>>> import numpy as np
>>> np.set_printoptions(suppress=True, linewidth=100)
>>> rnd = lambda a: np.round(a, 2) + 0
>>> K = np.array([[-2, 5], [3, 2], [2, -5], [0, 0]])
>>> O = K.astype(float).copy()
>>> for j in range(2):
...     O[:, j] -= O[:, :j] @ (O[:, :j].T @ O[:, j])
...     O[:, j] /= np.linalg.norm(O[:, j])
... 
>>> print(rnd(O))
[[-0.49  0.51]
 [ 0.73  0.69]
 [ 0.49 -0.51]
 [ 0.    0.  ]]
>>> B = np.array([[1, 2], [3, 2]])
>>> Z = np.kron(B, K)
>>> print(np.linalg.matrix_rank(Z))
4
>>> print(Z.shape)
(8, 4)
>>> U, sig, Vh = np.linalg.svd(K, full_matrices=False)
>>> print(rnd(U.T @ U))
[[1. 0.]
 [0. 1.]]
>>> print(rnd(sig / sig[0]))
[1.   0.46]
>>> print((sig > 1e-8).sum())
2
>>> print(np.allclose(U * sig @ Vh, K))
True
>>> print(rnd(U.T @ K @ Vh.T))
[[7.66 0.  ]
 [0.   3.51]]
>>> print(rnd(np.abs(Vh[0])))
[0.32 0.95]
>>> print(rnd(np.cumsum(sig ** 2) / np.sum(sig ** 2)))
[0.83 1.  ]
>>> print(np.abs(U[:, 0]).round(6).argmax())
0
>>> B = np.c_[K[:, :1] @ np.array([[-3]]), np.array([-5, -1, -4, -5])]
>>> print(B)
[[ 6 -5]
 [-9 -1]
 [-6 -4]
 [ 0 -5]]
>>> print(np.linalg.matrix_rank(np.c_[K, B]))
3
>>> print(rnd(np.linalg.norm(np.linalg.qr(K)[0].T @ B, axis=0) ** 2 / ((B ** 2).sum(axis=0) + 1e-12)))
[1.   0.02]
>>> x = np.array([3, -1])
>>> target = K @ x
>>> print(rnd(np.linalg.solve(K.T @ K, K.T @ target)))
[ 3. -1.]
>>> rng = np.random.default_rng(2220)
>>> target = target + 0.05 * rng.normal(size=4)
>>> print(rnd(target))
[-10.98   7.02  10.95  -0.01]
>>> coef, *_ = np.linalg.lstsq(K, target)
>>> print([round(float(np.linalg.norm(np.linalg.solve(K.T @ K + lam * np.eye(2), K.T @ target))), 2) for lam in (0, 1, 10, 100)])
[3.16, 2.99, 2.14, 0.75]
>>> print(rnd(K.T @ (target - K @ coef)))
[0. 0.]
>>> print(coef.round())
[ 3. -1.]
>>> F = np.loadtxt("dump.csv", delimiter=",")
>>> print(F)
[[-2. -2. -2.  1.]
 [ 0.  1.  2.  2.]
 [ 0.  0.  0. -3.]
 [ 0.  0.  0.  2.]]
>>> U, sig, Vh = np.linalg.svd(F, full_matrices=False)
>>> print(np.allclose(U * sig @ Vh, F))
True
>>> print(rnd(Vh @ Vh.T))
[[1. 0. 0. 0.]
 [0. 1. 0. 0.]
 [0. 0. 1. 0.]
 [0. 0. 0. 1.]]
>>> print(rnd(U.T @ U))
[[1. 0. 0. 0.]
 [0. 1. 0. 0.]
 [0. 0. 1. 0.]
 [0. 0. 0. 1.]]
>>> print(rnd(sig / sig[0]))
[1.   0.91 0.24 0.  ]
>>> print((sig > 1e-8).sum())
3
>>> print(rnd(np.sqrt((sig ** 2).sum())), rnd(np.linalg.norm(F)))
5.92 5.92
>>> print(rnd(sig))
[4.31 3.92 1.05 0.  ]
>>> rank = np.linalg.matrix_rank(F)
>>> print(rank)
3
>>> null = np.linalg.svd(F)[2][rank:].T
>>> print(rnd(null[:, 0] / null[np.abs(null[:, 0]).round(6).argmax(), 0]))
[-0.5  1.  -0.5  0. ]
>>> print(null.shape)
(4, 1)
>>> U, sig, Vh = np.linalg.svd(F)
>>> print(np.argmax(sig[:-1] / (sig[1:] + 1e-6)) + 1)
3
>>> B = U[:, :3] @ np.diag(sig[:3]) @ Vh[:3]
>>> print(rnd(np.linalg.norm(F - B) / np.linalg.norm(F)))
0.0
>>> print(np.linalg.matrix_rank(F, rtol=0.05))
3
>>> print(rnd(np.abs(F - B).max()))
0.0
>>> print(np.linalg.matrix_rank(B))
3
>>> J = np.loadtxt("mat.csv", delimiter=",")
>>> print(J)
[[1. 0. 0.]
 [0. 0. 0.]
 [0. 0. 0.]]
>>> # rows 1 and 2 are equal
>>> print(np.allclose(J[:-1].T @ np.linalg.lstsq(J[:-1].T, J[-1])[0], J[-1]))
True
>>> print(rnd(np.trace(np.linalg.pinv(J) @ J)))
1.0
>>> print(np.unique(J.round(6), axis=0).shape)
(2, 3)
>>> try:
...     np.linalg.inv(J)
... except np.linalg.LinAlgError as e:
...     print(repr(e))
... 
LinAlgError('Singular matrix')
>>> print(J @ J.T)
[[1. 0. 0.]
 [0. 0. 0.]
 [0. 0. 0.]]
>>> print(rnd(np.linalg.svd(J, compute_uv=False)))
[1. 0. 0.]
>>> print(J[:, 0] @ J[:, 2])
0.0
>>> print(J.T @ J)
[[1. 0. 0.]
 [0. 0. 0.]
 [0. 0. 0.]]
>>> w, vecs = np.linalg.eigh(J)
>>> print(vecs @ np.diag(w) @ vecs.T)
[[1. 0. 0.]
 [0. 0. 0.]
 [0. 0. 0.]]
>>> print(np.abs(vecs[:, -1]).round(6).argmax())
0
>>> print(rnd(np.linalg.eigvalsh(J + 5 * np.eye(3))))
[5. 5. 6.]
>>> print(np.abs(vecs[:, -1]))
[1. 0. 0.]
>>> print(vecs.T @ J @ vecs)
[[0. 0. 0.]
 [0. 0. 0.]
 [0. 0. 1.]]
>>> print(w.sum(), np.trace(J))
1.0 1.0
>>> M = np.load("case10.npy")
>>> print(M)
[[-0.5  -0.5   0.4  -1.6 ]
 [-1.1   0.2   0.3   0.2 ]
 [ 0.4   1.9   0.   -0.6 ]
 [ 0.46  1.99 -0.06 -0.46]]
>>> B = M + rng.integers(-2, 3, (4, 3)) @ rng.integers(-2, 3, (3, 4))
>>> print(B)
[[ 3.5   1.5   0.4  -3.6 ]
 [-1.1   6.2   2.3  -3.8 ]
 [-1.6   3.9   2.   -1.6 ]
 [-1.54 -2.01 -0.06  2.54]]
>>> print(rnd(np.linalg.svd(B - M, compute_uv=False)))
[9.85 4.88 1.05 0.  ]
>>> print(np.abs(B - M).sum(axis=1))
[ 8. 12.  7.  9.]
>>> print(rnd(np.linalg.norm(M[1], 1)), rnd(np.linalg.norm(M[1], np.inf)))
1.8 1.1
>>> print(rnd(np.linalg.norm(M, "nuc")))
5.89
>>> print(rnd(np.linalg.norm(M[1] - M[0])))
2.02
>>> print(rnd(np.linalg.norm(M, axis=1)))
[1.79 1.17 2.03 2.09]
>>> print(rnd(np.linalg.norm(M, 2)))
2.93
>>> feats = np.load("data.npy")
>>> print(feats)
[[-4.61 -4.81  3.87]
 [-1.84  5.68 -5.47]
 [-1.    1.7   4.49]
 [-2.26  0.32  1.74]
 [ 1.73  7.06  6.23]
 [ 2.92 -3.52 -0.95]
 [ 2.53  7.67 -8.12]
 [-1.32  4.98 -6.71]
 [ 2.1  -3.96 -6.91]
 [-1.5  -3.89  1.55]
 [ 3.01  4.41  0.56]
 [ 0.29 -3.5  -6.91]
 [ 5.17  2.96 -2.03]
 [-2.87  0.57 -3.39]
 [ 3.48 -1.09  4.34]
 [-1.77 -4.7   2.43]
 [ 2.24  2.86  1.73]
 [ 3.53  3.46 -2.79]
 [ 3.25  2.79 -2.57]
 [ 5.62  3.53 -5.46]
 [ 3.45 -3.91  1.73]
 [-3.5   4.25  1.72]
 [ 9.69  8.03 -5.43]
 [-1.23 -0.57 -0.42]]
>>> Xs = feats - feats.mean(axis=0)
>>> vecs = np.linalg.svd(Xs)[2][:1]
>>> B = Xs - Xs @ vecs.T @ vecs
>>> print(rnd((Xs @ vecs.T).std(axis=0)))
[4.92]
>>> print(rnd(np.cov(Xs @ vecs.T, rowvar=False)))
25.24
>>> print(rnd(np.diag(vecs.T @ vecs)))
[0.18 0.41 0.4 ]
>>> G = np.cov(feats, rowvar=False)
>>> print(G.shape)
(3, 3)
>>> print(rnd(np.corrcoef(feats[:, 0], feats[:, 1])[0, 1]))
0.35
>>> print(rnd(np.corrcoef(feats.T)))
[[ 1.    0.35 -0.28]
 [ 0.35  1.   -0.26]
 [-0.28 -0.26  1.  ]]
>>> print(np.argwhere(np.triu(np.abs(np.corrcoef(feats.T)) > 0.8, 1)))
[]
>>> print(rnd(feats.std(axis=0)))
[3.32 4.08 4.13]
>>> print(np.argsort(-feats.std(axis=0).round(6), kind="stable"))
[2 1 0]
>>> lab = feats[:, 0] > np.median(feats[:, 0])
>>> f = feats[lab].mean(axis=0) - feats[~lab].mean(axis=0)
>>> print(rnd((((feats - feats.mean(axis=0)) @ f > 0) == lab).mean()))
0.88
>>> print(rnd(f))
[ 5.57  1.34 -2.09]
>>> print(((feats - feats.mean(axis=0)) @ f > 0).astype(int))
[0 0 0 0 0 1 1 1 1 0 1 1 1 0 0 0 1 1 1 1 1 0 1 0]
>>> print(lab.astype(int))
[0 0 0 0 0 1 1 0 1 0 1 0 1 0 1 0 1 1 1 1 1 0 1 0]
>>> W0 = np.array([[6, 3, -3], [0, 0, -1], [-2, -1, 1], [-2, -1, 2]])
>>> # looks like rank 2
>>> U, sig, Vh = np.linalg.svd(W0)
>>> vecs = Vh[:(sig > 1e-8).sum()]
>>> x = W0[2] + -2 * W0[3] + rng.integers(2) * np.eye(3)[2]
>>> print(x)
[ 2.  1. -2.]
>>> print(np.allclose(vecs.T @ vecs @ x, x))
True
>>> print(rnd(np.diag(vecs.T @ vecs)))
[0.8 0.2 1. ]
>>> mat = np.loadtxt("sample17.csv", delimiter=",")
>>> print(rnd(mat))
[[-0.92  0.39]
 [ 0.39  0.92]]
>>> # symmetric
>>> G = mat.T @ mat
>>> print(rnd(np.linalg.svd(mat, compute_uv=False) ** 2))
[1. 1.]
>>> print((mat @ mat.T).shape)
(2, 2)
>>> print(np.linalg.matrix_rank(G))
2
>>> m1 = np.load("run12.npy")
>>> print(m1)
[[-4  0 -4  1]
 [ 0 -2  1  3]
 [-4  1  0  4]
 [ 1  3  4  4]]
>>> B = np.array([[5, -2], [-4, 2], [5, 3], [-1, -4]])
>>> print(np.linalg.matrix_rank(np.vstack([m1, B.T])))
4
>>> B @ m1
Traceback (most recent call last):
  File "<python-input-125>", line 1, in <module>
    B @ m1
    ~~^~~~
ValueError: matmul: Input operand 1 has a mismatch in its core dimension 0, with gufunc signature (n?,k),(k,m?)->(n?,m?) (size 4 is different from 2)
>>> print(np.linalg.matrix_rank(m1 @ B))
2
>>> print(m1 @ B)
[[-41  -8]
 [ 10 -13]
 [-28  -6]
 [  9   0]]
>>> print(np.einsum("ij,ij->i", m1, m1))
[33 14 33 42]
>>> print(B.T @ m1.T)
[[-41  10 -28   9]
 [ -8 -13  -6   0]]
